$ ipython --no-banner

In [1]: import numpy as np

In [2]: from numpy import linalg as LA

In [3]: np.set_printoptions(suppress=True, linewidth=140)

In [4]: arr = np.loadtxt("sample2.csv", delimiter=",")

In [5]: arr
Out[5]: 
array([[2., 3., 1., 1., 1., 0., 2., 0., 2., 1., 3., 1., 3.],
       [3., 2., 3., 1., 1., 1., 0., 2., 0., 2., 1., 3., 1.],
       [1., 3., 2., 3., 1., 1., 1., 0., 2., 0., 2., 1., 3.],
       [3., 1., 3., 2., 3., 1., 1., 1., 0., 2., 0., 2., 1.],
       [1., 3., 1., 3., 2., 3., 1., 1., 1., 0., 2., 0., 2.],
       [2., 1., 3., 1., 3., 2., 3., 1., 1., 1., 0., 2., 0.],
       [0., 2., 1., 3., 1., 3., 2., 3., 1., 1., 1., 0., 2.],
       [2., 0., 2., 1., 3., 1., 3., 2., 3., 1., 1., 1., 0.],
       [0., 2., 0., 2., 1., 3., 1., 3., 2., 3., 1., 1., 1.],
       [1., 0., 2., 0., 2., 1., 3., 1., 3., 2., 3., 1., 1.],
       [1., 1., 0., 2., 0., 2., 1., 3., 1., 3., 2., 3., 1.],
       [1., 1., 1., 0., 2., 0., 2., 1., 3., 1., 3., 2., 3.],
       [3., 1., 1., 1., 0., 2., 0., 2., 1., 3., 1., 3., 2.]])

In [6]: def softmax(z):
   ...:     e = np.exp(z - z.max(axis=-1, keepdims=True))
   ...:     return e / e.sum(axis=-1, keepdims=True)
   ...: 

In [7]: np.round(softmax(arr[9] + 4), 2)
Out[7]: array([0.03, 0.01, 0.08, 0.01, 0.08, 0.03, 0.2 , 0.03, 0.2 , 0.08, 0.2 , 0.03, 0.03])

In [8]: np.round(softmax(10 * arr[9]), 2) + 0
Out[8]: array([0.  , 0.  , 0.  , 0.  , 0.  , 0.  , 0.33, 0.  , 0.33, 0.  , 0.33, 0.  , 0.  ])

In [9]: att = arr @ arr.T / np.sqrt(13)

In [10]: softmax(att).round(6).argmax(axis=1)
Out[10]: array([ 0,  1,  2,  3,  4,  5,  6,  7,  8,  9, 10, 11, 12])

In [11]: Uu, sv, Vh = LA.svd(arr, full_matrices=False)

In [12]: np.round(sv / sv[0], 2)
Out[12]: array([1.  , 0.34, 0.34, 0.28, 0.28, 0.09, 0.09, 0.07, 0.07, 0.07, 0.07, 0.07, 0.07])

In [13]: (sv > 1e-8).sum()
Out[13]: np.int64(13)

In [14]: round(np.sqrt((sv ** 2).sum()), 2), round(float(LA.norm(arr)), 2)
Out[14]: (np.float64(23.92), 23.92)

In [15]: x0 = np.array([3, -1, 6, -8, 9, 1, -9, -3, 1, 2, 6, -1, -3])

In [16]: h1 = np.maximum(arr @ x0, 0)

In [17]: arr.T @ h1
Out[17]: array([278., 125., 302., 115., 278., 132., 232., 174., 200., 219., 184., 251., 150.])

In [18]: np.maximum(arr @ x0, 0) - np.maximum(-arr @ x0, 0)
Out[18]: array([  4.,  25.,  -7.,  25.,  -2.,  15., -32.,  15., -14.,  25., -17.,  17.,   6.])

In [19]: other = arr / LA.norm(arr, axis=1, keepdims=True)

In [20]: gram = other @ other.T

In [21]: np.round(LA.norm(other, axis=1), 2)
Out[21]: array([1., 1., 1., 1., 1., 1., 1., 1., 1., 1., 1., 1., 1.])

In [22]: X = np.load("case1.npy")

In [23]: X
Out[23]: 
array([[  1.92,  -0.42,   0.44,  -0.16,  -1.24,  -1.14,  -0.59,   0.33,  -1.55,  -0.28],
       [ -4.15,   0.75,  -1.01,  -0.14,   3.02,   2.27,   1.2 ,  -0.63,   3.22,   0.68],
       [ -0.09,  -0.06,   0.02,   0.04,   0.03,  -0.03,  -0.05,  -0.11,  -0.03,   0.2 ],
       [ -2.01,   0.46,  -0.73,  -0.11,   1.59,   1.38,   0.71,  -0.28,   1.69,   0.33],
       [ 10.51,  -1.91,   2.51,   0.15,  -7.44,  -5.55,  -3.11,   1.58,  -8.03,  -1.5 ],
       [  2.01,  -0.55,   0.35,   0.01,  -1.54,  -1.08,  -0.62,   0.21,  -1.71,  -0.37],
       [ -6.3 ,   1.26,  -1.46,  -0.03,   4.42,   3.43,   1.75,  -0.83,   4.76,   0.95],
       [ -4.15,   0.91,  -1.06,  -0.02,   3.07,   2.27,   1.27,  -0.59,   3.31,   0.51],
       [  4.27,  -0.84,   0.97,   0.11,  -3.1 ,  -2.06,  -1.32,   0.72,  -3.2 ,  -0.56],
       [ -8.47,   1.53,  -2.04,  -0.16,   6.06,   4.51,   2.56,  -1.05,   6.46,   1.1 ],
       [ 10.38,  -2.01,   2.79,  -0.06,  -7.61,  -5.4 ,  -3.05,   1.49,  -7.98,  -1.54],
       [  2.1 ,  -0.38,   0.58,  -0.1 ,  -1.51,  -1.18,  -0.61,   0.4 ,  -1.58,  -0.34],
       [-10.43,   1.91,  -2.42,   0.1 ,   7.53,   5.43,   3.05,  -1.57,   7.88,   1.52],
       [  6.57,  -1.25,   1.58,  -0.09,  -4.41,  -3.35,  -1.89,   0.99,  -4.68,  -0.85],
       [ -6.25,   1.27,  -1.56,  -0.07,   4.35,   3.25,   1.78,  -0.88,   4.83,   0.89],
       [  8.64,  -1.73,   2.12,  -0.06,  -5.93,  -4.65,  -2.3 ,   1.3 ,  -6.54,  -1.22],
       [ 10.51,  -2.14,   2.7 ,   0.04,  -7.54,  -5.48,  -3.09,   1.41,  -7.99,  -1.61],
       [ 10.41,  -2.07,   2.37,  -0.05,  -7.52,  -5.39,  -2.72,   1.28,  -7.92,  -1.57],
       [ -1.92,   0.54,  -0.45,  -0.13,   1.45,   1.22,   0.65,  -0.49,   1.54,   0.25],
       [ -6.25,   1.11,  -1.32,   0.  ,   4.56,   3.49,   1.82,  -1.  ,   4.66,   1.04],
       [  6.41,  -1.08,   1.57,  -0.05,  -4.49,  -3.49,  -1.67,   0.95,  -4.91,  -0.84],
       [  4.4 ,  -0.9 ,   0.92,   0.02,  -2.96,  -2.32,  -1.21,   0.49,  -3.24,  -0.5 ],
       [ -8.35,   1.55,  -2.02,   0.03,   6.01,   4.41,   2.41,  -1.22,   6.47,   1.21],
       [ -8.32,   1.59,  -1.99,  -0.06,   6.05,   4.44,   2.51,  -1.36,   6.37,   1.35],
       [ -4.26,   0.86,  -1.04,  -0.02,   2.85,   2.17,   1.11,  -0.6 ,   3.31,   0.46],
       [  6.56,  -1.21,   1.44,   0.17,  -4.54,  -3.25,  -1.9 ,   0.73,  -4.92,  -0.8 ],
       [  6.21,  -1.14,   1.48,  -0.11,  -4.62,  -3.25,  -1.73,   0.89,  -4.77,  -0.97],
       [ -2.16,   0.37,  -0.42,   0.06,   1.62,   1.15,   0.51,  -0.3 ,   1.59,   0.32],
       [ 10.37,  -1.97,   2.47,   0.01,  -7.42,  -5.47,  -3.09,   1.54,  -8.02,  -1.5 ],
       [-10.67,   1.99,  -2.64,   0.  ,   7.67,   5.36,   3.06,  -1.48,   8.1 ,   1.61],
       [ -2.11,   0.38,  -0.55,   0.02,   1.35,   0.98,   0.49,  -0.34,   1.67,   0.21],
       [ -4.39,   0.76,  -1.15,   0.02,   2.93,   2.08,   1.06,  -0.61,   3.3 ,   0.67],
       [ 10.3 ,  -1.97,   2.68,  -0.11,  -7.49,  -5.5 ,  -3.1 ,   1.72,  -8.07,  -1.52],
       [ -2.06,   0.48,  -0.54,   0.03,   1.59,   1.03,   0.62,  -0.18,   1.5 ,   0.39],
       [ -2.23,   0.27,  -0.47,  -0.1 ,   1.68,   1.31,   0.48,  -0.43,   1.56,   0.41],
       [ -6.11,   1.24,  -1.56,   0.13,   4.34,   3.18,   1.7 ,  -0.98,   4.88,   0.82],
       [-10.47,   1.91,  -2.66,   0.11,   7.43,   5.41,   3.04,  -1.74,   8.04,   1.51],
       [ -8.56,   1.61,  -1.9 ,  -0.06,   6.01,   4.41,   2.45,  -1.2 ,   6.4 ,   1.07],
       [  8.38,  -1.62,   2.3 ,  -0.02,  -5.83,  -4.46,  -2.57,   1.19,  -6.58,  -1.13],
       [  2.19,  -0.43,   0.48,  -0.02,  -1.59,  -1.13,  -0.87,   0.25,  -1.65,  -0.18],
       [ -4.14,   0.71,  -1.1 ,  -0.03,   3.02,   2.24,   1.15,  -0.48,   3.32,   0.7 ],
       [ 10.58,  -2.05,   2.53,   0.09,  -7.6 ,  -5.63,  -3.12,   1.62,  -8.01,  -1.69],
       [ 10.59,  -1.98,   2.55,   0.1 ,  -7.51,  -5.6 ,  -3.08,   1.53,  -7.91,  -1.56],
       [-10.42,   2.1 ,  -2.66,   0.05,   7.58,   5.46,   2.89,  -1.17,   7.97,   1.57],
       [ -4.09,   1.04,  -1.02,  -0.07,   2.95,   2.24,   1.02,  -0.73,   3.03,   0.71],
       [ -0.01,  -0.01,  -0.09,  -0.02,   0.09,  -0.1 ,   0.  ,   0.11,  -0.12,  -0.06],
       [ -0.17,  -0.04,  -0.02,  -0.24,  -0.18,  -0.08,   0.14,   0.03,   0.06,   0.02]])

In [24]: other = np.c_[X[:, :4] @ np.array([[-3, 3, 0, -3], [-3, 2, -1, 0], [0, 1, -2, -3], [3, -1, -1, 0]]), np.array([-2, -3, -2, -3, 2, 2, -1, 1, 2, -1, 3, -1, 0, 2, -3, 3, -3, 2, -2, 2, -2, 3, 3, 2, -2, -3, 0, -2, 2, -1, 1, 1, -2, -1, 0, 2, -2, -1, 2, -3, 3, -1, 3, -3, 2, -2, 0])]

In [25]: other.round(2) + 0
Out[25]: 
array([[ -4.98,   5.52,  -0.3 ,  -7.08,  -2.  ],
       [  9.78, -11.82,   1.41,  15.48,  -3.  ],
       [  0.57,  -0.41,  -0.02,   0.21,  -2.  ],
       [  4.32,  -5.73,   1.11,   8.22,  -3.  ],
       [-25.35,  30.07,  -3.26, -39.06,   2.  ],
       [ -4.35,   5.27,  -0.16,  -7.08,   2.  ],
       [ 15.03, -17.81,   1.69,  23.28,  -1.  ],
       [  9.66, -11.67,   1.23,  15.63,   1.  ],
       [ -9.96,  11.99,  -1.21, -15.72,   2.  ],
       [ 20.34, -24.23,   2.71,  31.53,  -1.  ],
       [-25.29,  29.97,  -3.51, -39.51,   3.  ],
       [ -5.46,   6.22,  -0.68,  -8.04,  -1.  ],
       [ 25.86, -29.99,   2.83,  38.55,   0.  ],
       [-16.23,  18.88,  -1.82, -24.45,   2.  ],
       [ 14.73, -17.7 ,   1.92,  23.43,  -3.  ],
       [-20.91,  24.64,  -2.45, -32.28,   3.  ],
       [-24.99,  29.91,  -3.3 , -39.63,  -3.  ],
       [-25.17,  29.51,  -2.62, -38.34,   2.  ],
       [  3.75,  -5.  ,   0.49,   7.11,  -2.  ],
       [ 15.42, -17.85,   1.53,  22.71,   2.  ],
       [-16.14,  18.69,  -2.01, -23.94,  -2.  ],
       [-10.44,  12.3 ,  -0.96, -15.96,   3.  ],
       [ 20.49, -24.  ,   2.46,  31.11,   3.  ],
       [ 20.01, -23.71,   2.45,  30.93,   2.  ],
       [ 10.14, -12.08,   1.24,  15.9 ,  -2.  ],
       [-15.54,  18.53,  -1.84, -24.  ,  -3.  ],
       [-15.54,  17.94,  -1.71, -23.07,   0.  ],
       [  5.55,  -6.22,   0.41,   7.74,  -2.  ],
       [-25.17,  29.63,  -2.98, -38.52,   2.  ],
       [ 26.04, -30.67,   3.29,  39.93,  -1.  ],
       [  5.25,  -6.14,   0.7 ,   7.98,   1.  ],
       [ 10.95, -12.82,   1.52,  16.62,   1.  ],
       [-25.32,  29.75,  -3.28, -38.94,  -2.  ],
       [  4.83,  -5.79,   0.57,   7.8 ,  -1.  ],
       [  5.58,  -6.52,   0.77,   8.1 ,   0.  ],
       [ 15.  , -17.54,   1.75,  23.01,   2.  ],
       [ 26.01, -30.36,   3.3 ,  39.39,  -2.  ],
       [ 20.67, -24.3 ,   2.25,  31.38,  -1.  ],
       [-20.34,  24.22,  -2.96, -32.04,   2.  ],
       [ -5.34,   6.21,  -0.51,  -8.01,  -3.  ],
       [ 10.2 , -12.07,   1.52,  15.72,   3.  ],
       [-25.32,  30.08,  -3.1 , -39.33,  -1.  ],
       [-25.53,  30.26,  -3.22, -39.42,   3.  ],
       [ 25.11, -29.77,   3.17,  39.24,  -3.  ],
       [  8.94, -11.14,   1.07,  15.33,   2.  ],
       [  0.  ,  -0.12,   0.21,   0.3 ,  -2.  ],
       [ -0.09,  -0.37,   0.32,   0.57,   0.  ]])

In [26]: np.round(LA.lstsq(X, other[:, 0])[0], 2) + 0
Out[26]: array([-3., -3.,  0.,  3.,  0.,  0.,  0.,  0.,  0.,  0.])
